$ python -q
>>> import numpy as np
>>> import numpy.linalg as la
>>> np.set_printoptions(precision=1, suppress=True, linewidth=100)
>>> m1 = np.load("case2.npy")
>>> m1
array([[ 2,  0,  0,  0,  0,  0,  0,  0],
       [ 0, -1,  0,  0,  0,  0,  0,  0],
       [ 0,  0, -2,  0,  0,  0,  0,  0],
       [ 0,  0,  0,  0,  0,  0,  0,  0],
       [ 0,  0,  0,  0, -2,  0,  0,  0],
       [ 0,  0,  0,  0,  0, -2,  0,  0],
       [ 0,  0,  0,  0,  0,  0,  1,  0],
       [ 0,  0,  0,  0,  0,  0,  0, -1]])
>>> ev, V = la.eigh(m1)
>>> la.eigvalsh(m1 + 2 * np.eye(8))
array([0., 0., 0., 1., 1., 2., 3., 4.])
>>> np.abs(V[:, -1]).round(6).argmax()
np.int64(0)
>>> np.abs(V[:, -1])
array([1., 0., 0., 0., 0., 0., 0., 0.])
>>> (ev > 1e-8).sum(), (ev < -1e-8).sum()
(np.int64(2), np.int64(5))
>>> V.T @ V
array([[1., 0., 0., 0., 0., 0., 0., 0.],
       [0., 1., 0., 0., 0., 0., 0., 0.],
       [0., 0., 1., 0., 0., 0., 0., 0.],
       [0., 0., 0., 1., 0., 0., 0., 0.],
       [0., 0., 0., 0., 1., 0., 0., 0.],
       [0., 0., 0., 0., 0., 1., 0., 0.],
       [0., 0., 0., 0., 0., 0., 1., 0.],
       [0., 0., 0., 0., 0., 0., 0., 1.]])
>>> la.eigvalsh(m1 @ m1)
array([0., 1., 1., 1., 4., 4., 4., 4.])
>>> np.argsort(-la.norm(m1, axis=0).round(6), kind="stable")[:3]
array([0, 2, 4])
>>> la.cond(m1) > 100
np.True_
>>> np.unique(m1.round(6), axis=0).shape
(8, 8)
>>> np.allclose(m1[:-1].T @ la.lstsq(m1[:-1].T, m1[-1])[0], m1[-1])
False
>>> U, sigma, vt = la.svd(m1, full_matrices=False)
>>> vt @ vt.T
array([[1., 0., 0., 0., 0., 0., 0., 0.],
       [0., 1., 0., 0., 0., 0., 0., 0.],
       [0., 0., 1., 0., 0., 0., 0., 0.],
       [0., 0., 0., 1., 0., 0., 0., 0.],
       [0., 0., 0., 0., 1., 0., 0., 0.],
       [0., 0., 0., 0., 0., 1., 0., 0.],
       [0., 0., 0., 0., 0., 0., 1., 0.],
       [0., 0., 0., 0., 0., 0., 0., 1.]])
>>> feats = np.loadtxt("sample6.csv", delimiter=",")
>>> feats
array([[1., 0., 0.],
       [1., 1., 0.],
       [2., 0., 1.]])
>>> Q, Rm = la.qr(feats)
>>> Q.shape, Rm.shape
((3, 3), (3, 3))
>>> np.round(Q.T @ Q, 1) + 0
array([[1., 0., 0.],
       [0., 1., 0.],
       [0., 0., 1.]])
>>> data = np.loadtxt("block3.csv", delimiter=",")
>>> data
array([[  6.2,  -1.6,  -9.4, -15. ,   6.7],
       [  6.3,   0.8,  -7.5, -15.9,   7. ],
       [ -1. , -15. , -12.1,   5.1,  -1.6],
       [ -1. , -15. , -12. ,   5.2,  -1.7],
       [  5.9,   7.8,  -0.7, -16.1,   6.8],
       [ -3.8,  10.5,  14.3,   7.5,  -3.8],
       [  5.6,   9.1,   0.9, -15.6,   6.5],
       [ -2.4,  12.9,  14.5,   3.6,  -2.2],
       [  0.7, -14.4, -13.8,   0.9,   0.2],
       [ -5.4,   5.8,  12.2,  12.4,  -5.7],
       [ -2.4,  12.8,  14.5,   3.7,  -2.2],
       [  6.3,  -0.1,  -8.3, -15.6,   6.9]])
>>> la.matrix_rank(data, rtol=0.1)
np.int64(2)
>>> print(np.argsort(-la.norm(data, axis=0).round(6), kind="stable")[:3])
[3 2 1]
>>> [round(float(x), 1) for x in la.svd(data, compute_uv=False)[:3]]
[53.5, 44.0, 0.0]
>>> np.abs(np.diag(la.qr(data)[1])) > 1e-9
array([ True,  True, False, False, False])
>>> print(np.allclose(data[:-1].T @ la.lstsq(data[:-1].T, data[-1])[0], data[-1]))
True
>>> np.unique(data.round(6), axis=0).shape
(12, 5)
>>> rng = np.random.default_rng(82875)
>>> A = rng.normal(size=(19, 4))
>>> A = 10 * A / la.norm(A, axis=1, keepdims=True)
>>> A
array([[-1.2, -8.4,  3. , -4.4],
       [ 1.8,  1.5, -6.1,  7.5],
       [ 1.1, -9.8, -0.4,  1.6],
       [-2. , -5.1, -8.2, -1.5],
       [ 6.8, -2.6, -2.1,  6.5],
       [ 4.2, -1.1, -6.7,  6. ],
       [ 2.9,  8.2, -2. , -4.5],
       [-4.2, -5.2,  0.4,  7.4],
       [-4.1,  6.8, -5.2,  3.2],
       [ 2.1, -2.9,  3.1,  8.8],
       [-4.9,  8.3,  2.6,  0.5],
       [ 2.1,  5.8,  2.3,  7.5],
       [ 7.2, -0.2,  6.6, -2.3],
       [ 7.6, -3.3, -2.4, -5.1],
       [ 5.9,  3. ,  6.9,  3. ],
       [ 3.1, -1.4,  9.2,  2.1],
       [ 4.1, -4.1, -7.6, -3.1],
       [-7.5, -4.7, -4.3,  2. ],
       [ 5.1, -0.1,  6. , -6.1]])
>>> U, sigma, vt = la.svd(A, full_matrices=False)
>>> U.shape, sigma.shape, vt.shape
((19, 4), (4,), (4, 4))
>>> round(float(np.sqrt((sigma ** 2).sum())), 1), np.round(la.norm(A), 1)
(43.6, np.float64(43.6))
>>> sigma
array([24.6, 22.9, 21.1, 18.1])
>>> np.round(U.T @ A @ vt.T, 1) + 0
array([[24.6,  0. ,  0. ,  0. ],
       [ 0. , 22.9,  0. ,  0. ],
       [ 0. ,  0. , 21.1,  0. ],
       [ 0. ,  0. ,  0. , 18.1]])
>>> sigma / sigma[0]
array([1. , 0.9, 0.9, 0.7])
>>> np.round(U.T @ U, 1) + 0
array([[1., 0., 0., 0.],
       [0., 1., 0., 0.],
       [0., 0., 1., 0.],
       [0., 0., 0., 1.]])
>>> K = np.array([[0, 0], [2, 1], [2, 0], [1, 0], [0, 0], [1, 1], [2, 1], [0, 1]])
>>> A2 = np.c_[K[:, :1] @ np.array([[1]]), np.array([3, 1, 3, 3, 2, 1, 0, 2])]
>>> A2
array([[0, 3],
       [2, 1],
       [2, 3],
       [1, 3],
       [0, 2],
       [1, 1],
       [2, 0],
       [0, 2]])
>>> la.matrix_rank(np.c_[K, A2])
np.int64(3)
>>> la.norm(la.qr(K)[0].T @ A2, axis=0) ** 2 / ((A2 ** 2).sum(axis=0) + 1e-12)
array([1. , 0.3])
>>> print(np.round(la.lstsq(K, A2[:, 0])[0], 1) + 0)
[1. 0.]
>>> la.norm(K, axis=0)
array([3.7, 2. ])
>>> round(la.norm(K, 1), 1), round(float(la.norm(K, np.inf)), 1)
(np.float64(8.0), 3.0)
>>> print(np.round(la.norm(K, "nuc"), 1))
5.4
>>> la.norm(K, axis=1)
array([0. , 2.2, 2. , 1. , 0. , 1.4, 2.2, 1. ])
>>> print(round(float(la.norm(K[1] - K[7])), 1))
2.0
>>> round(la.norm(K) ** 2 / la.norm(K, 2) ** 2, 1)
np.float64(1.1)
>>> lab = rng.permutation(2)
>>> A2 = K[:, lab] * rng.choice([-1, 1], 2)
>>> A2
array([[0, 0],
       [1, 2],
       [0, 2],
       [0, 1],
       [0, 0],
       [1, 1],
       [1, 2],
       [1, 0]])
>>> U, _, vt = la.svd(K.T @ A2)
>>> np.round(U @ vt, 1) + 0
array([[0., 1.],
       [1., 0.]])
